$ ipython --no-banner

In [1]: import numpy as np

In [2]: import numpy.linalg as la

In [3]: np.set_printoptions(precision=3, suppress=True, linewidth=160)

In [4]: data = np.loadtxt("sample17.csv", delimiter=",")

In [5]: data
Out[5]: 
array([[-0.139,  0.02 , -0.129],
       [-0.786, -0.462,  0.207],
       [-0.414, -0.04 , -0.217],
       [ 0.84 ,  0.43 , -0.03 ],
       [-0.744, -0.235, -0.197],
       [-0.38 ,  0.04 , -0.327],
       [-0.291,  0.06 , -0.3  ],
       [-0.446,  0.235, -0.641],
       [-0.814,  0.291, -0.864],
       [ 0.508,  0.159,  0.08 ],
       [-0.578,  0.06 , -0.501],
       [ 0.8  ,  0.43 , -0.11 ],
       [-0.254, -0.217,  0.226],
       [ 0.139,  0.217, -0.3  ],
       [-0.31 ,  0.08 , -0.345],
       [-0.523,  0.1  , -0.515],
       [ 0.974,  0.446,  0.508],
       [-0.119, -0.119,  0.139],
       [-0.551, -0.1  , -0.226]])

In [6]: W1 = np.array([[1, -2, -3], [-1, 0, 0], [0, 1, 1]])

In [7]: c = np.array([-5, -1, -2])

In [8]: H = np.maximum(data @ W1 + c, 0)

In [9]: (H > 0).astype(int)
Out[9]: 
array([[0, 0, 0],
       [0, 1, 1],
       [0, 0, 0],
       [0, 0, 0],
       [0, 1, 1],
       [0, 0, 0],
       [0, 0, 0],
       [0, 0, 0],
       [0, 0, 0],
       [0, 0, 0],
       [0, 0, 0],
       [0, 0, 0],
       [0, 0, 0],
       [0, 0, 0],
       [0, 0, 0],
       [0, 0, 0],
       [0, 0, 0],
       [0, 0, 0],
       [0, 0, 0]])

In [10]: (H > 0).mean(axis=0)
Out[10]: array([0.   , 0.105, 0.105])

In [11]: H
Out[11]: 
array([[0.   , 0.   , 0.   ],
       [0.   , 0.779, 0.565],
       [0.   , 0.   , 0.   ],
       [0.   , 0.   , 0.   ],
       [0.   , 0.291, 0.035],
       [0.   , 0.   , 0.   ],
       [0.   , 0.   , 0.   ],
       [0.   , 0.   , 0.   ],
       [0.   , 0.   , 0.   ],
       [0.   , 0.   , 0.   ],
       [0.   , 0.   , 0.   ],
       [0.   , 0.   , 0.   ],
       [0.   , 0.   , 0.   ],
       [0.   , 0.   , 0.   ],
       [0.   , 0.   , 0.   ],
       [0.   , 0.   , 0.   ],
       [0.   , 0.   , 0.   ],
       [0.   , 0.   , 0.   ],
       [0.   , 0.   , 0.   ]])

In [12]: C = np.array([[1, 0], [0, -1], [2, 0]])

In [13]: H @ C
Out[13]: 
array([[ 0.   ,  0.   ],
       [ 1.13 , -0.779],
       [ 0.   ,  0.   ],
       [ 0.   ,  0.   ],
       [ 0.07 , -0.291],
       [ 0.   ,  0.   ],
       [ 0.   ,  0.   ],
       [ 0.   ,  0.   ],
       [ 0.   ,  0.   ],
       [ 0.   ,  0.   ],
       [ 0.   ,  0.   ],
       [ 0.   ,  0.   ],
       [ 0.   ,  0.   ],
       [ 0.   ,  0.   ],
       [ 0.   ,  0.   ],
       [ 0.   ,  0.   ],
       [ 0.   ,  0.   ],
       [ 0.   ,  0.   ],
       [ 0.   ,  0.   ]])

In [14]: (H @ C).round(6).argmax(axis=1)
Out[14]: array([0, 0, 0, 0, 0, 0, 0, 0, 0, 0, 0, 0, 0, 0, 0, 0, 0, 0, 0])

In [15]: W1 @ C
Out[15]: 
array([[-5,  2],
       [-1,  0],
       [ 2, -1]])
